>>> import numpy as np
>>> np.set_printoptions(precision=2, suppress=True, linewidth=200, legacy="1.25")
>>> m1 = np.load("w.npy")
>>> m1
array([[-0.7 , -0.66,  0.25,  0.12],
       [ 0.21, -0.53, -0.82, -0.02],
       [-0.49,  0.46, -0.44,  0.6 ],
       [ 0.49, -0.26,  0.27,  0.79]])
>>> x = np.array([1, -2, -1, -2])
>>> target = m1 @ x
>>> target
array([ 0.13,  2.13, -2.17, -0.84])
>>> np.linalg.solve(m1, -1 * target)
array([-1.,  2.,  1.,  2.])
>>> np.linalg.solve(m1, target)
array([ 1., -2., -1., -2.])
>>> np.linalg.solve(m1, target + m1[:, 3])
array([ 1., -2., -1., -1.])
>>> np.round(np.linalg.solve(m1, m1[:, 1]), 2) + 0
array([0., 1., 0., 0.])
>>> x = np.array([3, 2, 2, -3])
>>> np.linalg.inv(m1)
array([[-0.7 ,  0.21, -0.49,  0.49],
       [-0.66, -0.53,  0.46, -0.26],
       [ 0.25, -0.82, -0.44,  0.27],
       [ 0.12, -0.02,  0.6 ,  0.79]])
>>> 4 - np.linalg.matrix_rank(m1 - np.eye(4), tol=1e-8)
1
>>> [p for p in range(1, 25) if np.allclose(np.linalg.matrix_power(m1, p), np.eye(4))]
[]
>>> round(np.linalg.norm(x), 2), np.round(np.linalg.norm(m1 @ x), 2)
(5.1, 5.1)
>>> r0 = np.array([2, 3, 0])
>>> np.round(np.correlate(m1[1], m1[0], "full"), 2) + 0
array([ 0.03, -0.01, -0.37,  0.  ,  0.91,  0.58,  0.01])
>>> np.polyval(r0, m1[1])
array([ 0.71, -1.03, -1.12, -0.06])
>>> E = np.loadtxt("case19.csv", delimiter=",")
>>> E
array([[0.33, 0.  , 0.33, 0.  , 0.33],
       [0.  , 0.5 , 0.5 , 0.  , 0.  ],
       [0.33, 0.33, 0.33, 0.  , 0.  ],
       [0.25, 0.  , 0.25, 0.25, 0.25],
       [0.33, 0.33, 0.  , 0.  , 0.33]])
>>> # rows sum to 1
>>> th = np.radians(135)
>>> Rm = np.eye(5)
>>> Rm[2, 2] = Rm[4, 4] = np.cos(th)
>>> Rm[2, 4], Rm[4, 2] = -np.sin(th), np.sin(th)
>>> Rm
array([[ 1.  ,  0.  ,  0.  ,  0.  ,  0.  ],
       [ 0.  ,  1.  ,  0.  ,  0.  ,  0.  ],
       [ 0.  ,  0.  , -0.71,  0.  , -0.71],
       [ 0.  ,  0.  ,  0.  ,  1.  ,  0.  ],
       [ 0.  ,  0.  ,  0.71,  0.  , -0.71]])
>>> B = E @ Rm.T
>>> B.round(2) + 0
array([[ 0.33,  0.  , -0.47,  0.  ,  0.  ],
       [ 0.  ,  0.5 , -0.35,  0.  ,  0.35],
       [ 0.33,  0.33, -0.24,  0.  ,  0.24],
       [ 0.25,  0.  , -0.35,  0.25,  0.  ],
       [ 0.33,  0.33, -0.24,  0.  , -0.24]])
>>> np.abs(B - E).max(axis=0)
array([0.  , 0.  , 0.85, 0.  , 0.57])
>>> F = np.load("run11.npy")
>>> F
array([[0, 1, 0, 0, 1, 0, 1],
       [1, 0, 1, 0, 0, 1, 0],
       [0, 1, 0, 0, 0, 1, 1],
       [0, 0, 0, 0, 0, 1, 1],
       [1, 0, 0, 0, 0, 1, 0],
       [0, 1, 1, 1, 1, 0, 0],
       [1, 0, 1, 1, 0, 0, 0]])
>>> # symmetric, so the eigenvalues are real
>>> gram = F.T @ F
>>> np.linalg.svd(F, compute_uv=False) ** 2
array([8.8 , 5.05, 4.5 , 0.64, 0.49, 0.31, 0.2 ])
>>> gram
array([[3, 0, 2, 1, 0, 2, 0],
       [0, 3, 1, 1, 2, 1, 2],
       [2, 1, 3, 2, 1, 1, 0],
       [1, 1, 2, 2, 1, 0, 0],
       [0, 2, 1, 1, 2, 0, 1],
       [2, 1, 1, 0, 0, 4, 2],
       [0, 2, 0, 0, 1, 2, 3]])
>>> np.allclose(gram, gram.T)
True
>>> (F @ F.T).shape
(7, 7)
>>> np.linalg.matrix_rank(gram)
7
>>> np.diag(gram)
array([3, 3, 3, 2, 2, 4, 3])
